$ ipython --no-banner

In [1]: import numpy as np

In [2]: np.set_printoptions(suppress=True, linewidth=120)

In [3]: M = np.load("test12.npy")

In [4]: M
Out[4]: 
array([[ 2.,  1.,  0.,  2.],
       [ 2.,  1.,  0.,  2.],
       [ 0.,  0.,  1., -1.],
       [ 0.,  0.,  1., -3.]])

In [5]: M @ M
Out[5]: 
array([[ 6.,  3.,  2.,  0.],
       [ 6.,  3.,  2.,  0.],
       [ 0.,  0.,  0.,  2.],
       [ 0.,  0., -2.,  8.]])

In [6]: M.inv()
---------------------------------------------------------------------------
AttributeError                            Traceback (most recent call last)
Cell In[6], line 1
----> 1 M.inv()

AttributeError: 'numpy.ndarray' object has no attribute 'inv'

In [7]: hat = np.triu(np.array([[0, -3, 3, 0], [-3, -3, 0, -2], [3, -1, 3, -3], [2, -2, 0, -2]]), 1) + np.eye(4)

In [8]: other = hat @ M @ np.linalg.inv(hat)

In [9]: np.trace(other), np.trace(M)
Out[9]: (np.float64(1.0), np.float64(1.0))

In [10]: np.linalg.matrix_rank(other)
Out[10]: np.int64(3)

In [11]: np.poly(other)
Out[11]: array([ 1., -1., -8.,  6.,  0.])

In [12]: hat @ M - M @ hat
Out[12]: 
array([[-6.,  3., -3., -7.],
       [ 0.,  6., -8.,  8.],
       [ 0.,  0., -3., 12.],
       [ 0.,  0.,  0.,  3.]])

In [13]: vec = np.array([-2, -1, 2, -1])

In [14]: M * vec
Out[14]: 
array([[-4., -1.,  0., -2.],
       [-4., -1.,  0., -2.],
       [-0., -0.,  2.,  1.],
       [-0., -0.,  2.,  3.]])

In [15]: M @ np.eye(4)[1]
Out[15]: array([1., 1., 0., 0.])

In [16]: np.einsum("ij,j->i", M, vec)
Out[16]: array([-7., -7.,  3.,  5.])

In [17]: (M @ vec).argmax()
Out[17]: np.int64(3)

In [18]: M @ np.ones(4)
Out[18]: array([ 5.,  5.,  0., -2.])

In [19]: np.round(M @ np.linalg.pinv(M) @ M, 2) + 0
Out[19]: 
array([[ 2.,  1.,  0.,  2.],
       [ 2.,  1.,  0.,  2.],
       [ 0.,  0.,  1., -1.],
       [ 0.,  0.,  1., -3.]])

In [20]: np.abs(np.diag(np.linalg.qr(M)[1])) > 1e-9
Out[20]: array([ True, False,  True,  True])

In [21]: np.linalg.lstsq(M[:-1].T, M[-1])[2]
Out[21]: np.int32(2)

In [22]: np.unique(M.round(6), axis=0).shape
Out[22]: (3, 4)

In [23]: round(np.linalg.det(M[::-1]), 2)
Out[23]: np.float64(0.0)

In [24]: np.round(np.linalg.eigvals(M), 2)
Out[24]: array([ 3.  ,  0.  ,  0.73, -2.73])

In [25]: np.einsum("ij,ji->", M, M)
Out[25]: np.float64(17.0)

In [26]: np.kron(np.eye(2, dtype=int), M)
Out[26]: 
array([[ 2.,  1.,  0.,  2.,  0.,  0.,  0.,  0.],
       [ 2.,  1.,  0.,  2.,  0.,  0.,  0.,  0.],
       [ 0.,  0.,  1., -1.,  0.,  0.,  0., -0.],
       [ 0.,  0.,  1., -3.,  0.,  0.,  0., -0.],
       [ 0.,  0.,  0.,  0.,  2.,  1.,  0.,  2.],
       [ 0.,  0.,  0.,  0.,  2.,  1.,  0.,  2.],
       [ 0.,  0.,  0., -0.,  0.,  0.,  1., -1.],
       [ 0.,  0.,  0., -0.,  0.,  0.,  1., -3.]])

In [27]: round(np.linalg.det(M.T), 2)
Out[27]: np.float64(0.0)

In [28]: other = np.array([[-0.5], [-0.3], [-0.1], [1.4]])

In [29]: cent = np.array([[0.1, 0.0, -0.3, -0.5]])

In [30]: data = other @ cent

In [31]: data.round(2)
Out[31]: 
array([[-0.05,  0.  ,  0.15,  0.25],
       [-0.03,  0.  ,  0.09,  0.15],
       [-0.01,  0.  ,  0.03,  0.05],
       [ 0.14,  0.  , -0.42, -0.7 ]])

In [32]: left, sigma, Vt = np.linalg.svd(data)

In [33]: np.argmax(sigma[:-1] / (sigma[1:] + 1e-6)) + 1
Out[33]: np.int64(1)

In [34]: other = left[:, :1] @ np.diag(sigma[:1]) @ Vt[:1]

In [35]: np.linalg.matrix_rank(data, rtol=0.05)
Out[35]: np.int64(1)

In [36]: other.round(2)
Out[36]: 
array([[-0.05,  0.  ,  0.15,  0.25],
       [-0.03,  0.  ,  0.09,  0.15],
       [-0.01,  0.  ,  0.03,  0.05],
       [ 0.14,  0.  , -0.42, -0.7 ]])

In [37]: np.linalg.matrix_rank(other)
Out[37]: np.int64(1)

In [38]: np.round(np.abs(data - other).max(), 2)
Out[38]: np.float64(0.0)

In [39]: [round(float(x), 2) for x in np.linalg.svd(M, compute_uv=False)[:3]]
Out[39]: [4.93, 2.32, 0.55]

In [40]: np.argsort(-np.linalg.norm(M, axis=0).round(6), kind="stable")[:3]
Out[40]: array([3, 0, 1])

In [41]: round(np.linalg.norm(M, 2) / np.linalg.norm(M), 2)
Out[41]: np.float64(0.9)

In [42]: np.linalg.cond(M) > 100
Out[42]: np.True_

In [43]: X = np.array([[3, -4, -5, -4, -3],
    ...:     [2, -4, -2, 0, -3],
    ...:     [2, 2, 3, 1, 3],
    ...:     [-2, 0, -4, -2, -2],
    ...:     [4, -5, 3, 1, 5],
    ...:     [-3, -5, 3, 3, 1],
    ...:     [1, 0, 2, -2, -5],
    ...:     [-1, -3, 3, 3, 4]])

In [44]: X[:, 4] = -2 * X[:, 2]

In [45]: X
Out[45]: 
array([[ 3, -4, -5, -4, 10],
       [ 2, -4, -2,  0,  4],
       [ 2,  2,  3,  1, -6],
       [-2,  0, -4, -2,  8],
       [ 4, -5,  3,  1, -6],
       [-3, -5,  3,  3, -6],
       [ 1,  0,  2, -2, -4],
       [-1, -3,  3,  3, -6]])

In [46]: rank = np.linalg.matrix_rank(X)

In [47]: rank
Out[47]: np.int64(4)

In [48]: null = np.linalg.svd(X)[2][rank:].T

In [49]: np.round(X @ null, 2) + 0
Out[49]: 
array([[0.],
       [0.],
       [0.],
       [0.],
       [0.],
       [0.],
       [0.],
       [0.]])

In [50]: np.round(null @ null.T, 2) + 0
Out[50]: 
array([[0. , 0. , 0. , 0. , 0. ],
       [0. , 0. , 0. , 0. , 0. ],
       [0. , 0. , 0.8, 0. , 0.4],
       [0. , 0. , 0. , 0. , 0. ],
       [0. , 0. , 0.4, 0. , 0.2]])

In [51]: [int(np.linalg.matrix_rank(np.delete(X, i, axis=0))) for i in range(8)]
Out[51]: [4, 4, 4, 4, 4, 4, 4, 4]

In [52]: W0 = np.loadtxt("w.csv", delimiter=",")

In [53]: W0
Out[53]: 
array([[ 4.,  2.,  3.,  2.,  2.,  4., -1.,  1.],
       [ 1., -1.,  0., -1., -1.,  1., -4., -2.],
       [ 1., -1.,  0., -1., -1.,  1., -4., -2.],
       [ 0., -2., -1., -2., -2.,  0., -5., -3.],
       [ 4.,  2.,  3.,  2.,  2.,  4., -1.,  1.]])

In [54]: rank = np.linalg.matrix_rank(W0)

In [55]: rank
Out[55]: np.int64(2)

In [56]: null = np.linalg.svd(W0)[2][rank:].T

In [57]: [int(np.linalg.matrix_rank(W0[:i])) for i in range(1, len(W0) + 1)]
Out[57]: [1, 2, 2, 2, 2]

In [58]: np.allclose(W0 @ null, 0)
Out[58]: True

In [59]: null.shape
Out[59]: (8, 6)

In [60]: np.linalg.matrix_rank(W0.T @ W0), np.linalg.matrix_rank(W0 @ W0.T)
Out[60]: (np.int64(2), np.int64(2))
